$ python -q
>>> import numpy as np
>>> from numpy import linalg as LA
>>> np.set_printoptions(suppress=True, linewidth=160)
>>> tidy = lambda a: np.round(a, 2) + 0
>>> f = np.array([0, 5, 2, 6, 3, 6, 7, 6, 2])
>>> arr = f[np.abs(np.subtract.outer(np.arange(9), np.arange(9)))]
>>> print(arr)
[[0 5 2 6 3 6 7 6 2]
 [5 0 5 2 6 3 6 7 6]
 [2 5 0 5 2 6 3 6 7]
 [6 2 5 0 5 2 6 3 6]
 [3 6 2 5 0 5 2 6 3]
 [6 3 6 2 5 0 5 2 6]
 [7 6 3 6 2 5 0 5 2]
 [6 7 6 3 6 2 5 0 5]
 [2 6 7 6 3 6 2 5 0]]
>>> rng = np.random.default_rng(17)
>>> lab = rng.permutation(9)
>>> A2 = arr[:, lab] * rng.choice([-1, 1], 9)
>>> print(A2)
[[ 0 -5 -7 -3  6 -2  2  6 -6]
 [-5  0 -6 -6  7 -5  6  3 -2]
 [-2 -5 -3 -2  6  0  7  6 -5]
 [-6 -2 -6 -5  3 -5  6  2  0]
 [-3 -6 -2  0  6 -2  3  5 -5]
 [-6 -3 -5 -5  2 -6  6  0 -2]
 [-7 -6  0 -2  5 -3  2  5 -6]
 [-6 -7 -5 -6  0 -6  5  2 -3]
 [-2 -6 -2 -3  5 -7  0  6 -6]]
>>> Uu, _, vt = LA.svd(arr.T @ A2)
>>> print(lab)
[0 1 6 4 7 2 8 5 3]
>>> print(tidy(LA.lstsq(arr, A2)[0]))
[[-1.  0.  0.  0.  0.  0.  0.  0.  0.]
 [ 0. -1.  0.  0.  0.  0.  0.  0.  0.]
 [ 0.  0.  0.  0.  0. -1.  0.  0.  0.]
 [ 0.  0.  0.  0.  0.  0.  0.  0. -1.]
 [ 0.  0.  0. -1.  0.  0.  0.  0.  0.]
 [ 0.  0.  0.  0.  0.  0.  0.  1.  0.]
 [ 0.  0. -1.  0.  0.  0.  0.  0.  0.]
 [ 0.  0.  0.  0.  1.  0.  0.  0.  0.]
 [ 0.  0.  0.  0.  0.  0.  1.  0.  0.]]
>>> print(tidy(Uu @ vt))
[[-1.  0.  0.  0.  0.  0.  0.  0.  0.]
 [ 0. -1.  0.  0.  0.  0.  0.  0.  0.]
 [ 0.  0.  0.  0.  0. -1.  0.  0.  0.]
 [ 0.  0.  0.  0.  0.  0.  0.  0. -1.]
 [ 0.  0.  0. -1.  0.  0.  0.  0.  0.]
 [ 0.  0.  0.  0.  0.  0.  0.  1.  0.]
 [ 0.  0. -1.  0.  0.  0.  0.  0.  0.]
 [ 0.  0.  0.  0.  1.  0.  0.  0.  0.]
 [ 0.  0.  0.  0.  0.  0.  1.  0.  0.]]
>>> Uu, sig, vt = LA.svd(A2, full_matrices=False)
>>> print(tidy(np.sqrt((sig ** 2).sum())), tidy(LA.norm(A2)))
41.38 41.38
>>> print(tidy(Uu.T @ Uu))
[[1. 0. 0. 0. 0. 0. 0. 0. 0.]
 [0. 1. 0. 0. 0. 0. 0. 0. 0.]
 [0. 0. 1. 0. 0. 0. 0. 0. 0.]
 [0. 0. 0. 1. 0. 0. 0. 0. 0.]
 [0. 0. 0. 0. 1. 0. 0. 0. 0.]
 [0. 0. 0. 0. 0. 1. 0. 0. 0.]
 [0. 0. 0. 0. 0. 0. 1. 0. 0.]
 [0. 0. 0. 0. 0. 0. 0. 1. 0.]
 [0. 0. 0. 0. 0. 0. 0. 0. 1.]]
>>> print(Uu.shape, sig.shape, vt.shape)
(9, 9) (9,) (9, 9)
>>> print(tidy(np.cumsum(sig ** 2) / np.sum(sig ** 2)))
[0.78 0.9  0.94 0.97 0.99 1.   1.   1.   1.  ]
>>> print(tidy(sig))
[36.58 14.08  8.91  6.83  5.85  2.63  2.13  1.87  0.45]
>>> ev, evecs = LA.eigh(arr)
>>> print(tidy(ev))
[-14.08  -8.91  -6.83  -5.85  -2.13  -1.87   0.45   2.63  36.58]
>>> print(tidy(ev.sum()), np.trace(arr))
0.0 0
>>> print(tidy(np.abs(evecs[:, -1])))
[0.34 0.36 0.33 0.32 0.3  0.32 0.33 0.36 0.34]
>>> print(tidy(evecs.T @ evecs))
[[1. 0. 0. 0. 0. 0. 0. 0. 0.]
 [0. 1. 0. 0. 0. 0. 0. 0. 0.]
 [0. 0. 1. 0. 0. 0. 0. 0. 0.]
 [0. 0. 0. 1. 0. 0. 0. 0. 0.]
 [0. 0. 0. 0. 1. 0. 0. 0. 0.]
 [0. 0. 0. 0. 0. 1. 0. 0. 0.]
 [0. 0. 0. 0. 0. 0. 1. 0. 0.]
 [0. 0. 0. 0. 0. 0. 0. 1. 0.]
 [0. 0. 0. 0. 0. 0. 0. 0. 1.]]
>>> print(tidy(evecs.T @ arr @ evecs))
[[-14.08   0.     0.     0.     0.     0.     0.     0.     0.  ]
 [  0.    -8.91   0.     0.     0.     0.     0.     0.     0.  ]
 [  0.     0.    -6.83   0.     0.     0.     0.     0.     0.  ]
 [  0.     0.     0.    -5.85   0.     0.     0.     0.     0.  ]
 [  0.     0.     0.     0.    -2.13   0.     0.     0.     0.  ]
 [  0.     0.     0.     0.     0.    -1.87   0.     0.     0.  ]
 [  0.     0.     0.     0.     0.     0.     0.45   0.     0.  ]
 [  0.     0.     0.     0.     0.     0.     0.     2.63   0.  ]
 [  0.     0.     0.     0.     0.     0.     0.     0.    36.58]]
>>> print(tidy(LA.svd(arr, compute_uv=False)))
[36.58 14.08  8.91  6.83  5.85  2.63  2.13  1.87  0.45]
>>> A2 = arr / np.sqrt((arr ** 2).mean(axis=1, keepdims=True))
>>> print(LA.matrix_rank(arr - arr.mean(axis=1, keepdims=True)))
8
>>> print(tidy(A2[1]))
[1.01 0.   1.01 0.4  1.21 0.61 1.21 1.42 1.21]
>>> print(LA.matrix_rank(A2) == LA.matrix_rank(arr))
True
>>> print(tidy(LA.norm(A2, axis=1)))
[3. 3. 3. 3. 3. 3. 3. 3. 3.]
